$ python -q
>>> import numpy as np
>>> import numpy.linalg as la
>>> np.set_printoptions(precision=3, suppress=True, linewidth=200)
>>> M = np.load("mat.npy")
>>> M
array([[2, 3, 3],
       [3, 4, 1],
       [3, 1, 0]])
>>> # symmetric
>>> round(float(la.det(M)), 3)
-20.0
>>> np.allclose(M @ M.T, M.T @ M)
True
>>> (M - M.T) / 2
array([[0., 0., 0.],
       [0., 0., 0.],
       [0., 0., 0.]])
>>> la.matrix_power(M, 3)
array([[134, 159,  87],
       [159, 180,  89],
       [ 87,  89,  40]])
>>> (M + M.T) / 2
array([[2., 3., 3.],
       [3., 4., 1.],
       [3., 1., 0.]])
>>> np.trace(M)
np.int64(6)
>>> np.all(la.eigvalsh(M) > 0)
np.False_
>>> W0 = np.array([[7, 2], [6, 4], [4, 7], [6, 6]])
>>> W0[3] = W0[0]
>>> W0
array([[7, 2],
       [6, 4],
       [4, 7],
       [7, 2]])
>>> # rows 0 and 3 are equal
>>> vec = np.array([-4, 8])
>>> np.sign((W0 @ vec).round(6))
array([-1,  1,  1, -1])
>>> la.norm(W0 @ vec) <= la.norm(W0, 2) * la.norm(vec) + 1e-9
np.True_
>>> W0 * vec
array([[-28,  16],
       [-24,  32],
       [-16,  56],
       [-28,  16]])
>>> (W0 @ vec).argmax()
np.int64(2)
>>> feats = np.load("block11.npy")
>>> feats
array([[ 0.719,  4.256, -1.652],
       [-3.289, -6.58 ,  0.504],
       [-1.254,  0.496,  4.032],
       [-0.199,  4.894, -0.46 ],
       [-5.111,  0.677,  2.617],
       [-1.187,  5.664, -1.881],
       [-5.459,  0.87 ,  2.859],
       [-2.094, -5.912,  0.325],
       [ 0.966,  7.712, -3.22 ],
       [-1.06 , -7.148,  1.218],
       [-3.519, -7.404,  2.182],
       [-1.472, -4.944,  0.569],
       [-0.327,  5.333, -2.151],
       [-3.513, -6.45 ,  3.433],
       [-2.246,  5.629, -1.12 ],
       [-0.728,  6.793, -2.379],
       [ 0.236,  4.476, -2.073],
       [ 0.442,  5.121, -2.751],
       [-4.205, -7.27 ,  2.093],
       [-1.438, -6.531,  1.56 ],
       [-1.099,  6.686, -2.939],
       [-2.678, -6.651,  1.708],
       [-2.429,  0.187,  2.747],
       [-1.288, -6.569,  2.959],
       [-4.786, -0.128,  3.605]])
>>> Ac = (feats - feats.mean(axis=0)) / feats.std(axis=0)
>>> Ac.std(axis=0)
array([1., 1., 1.])
>>> np.argwhere(np.abs(Ac) > 2)
array([[6, 0]])
>>> beta = la.lstsq(np.delete(Ac, 2, axis=1), Ac[:, 2])[0]
>>> beta
array([-0.506, -0.453])
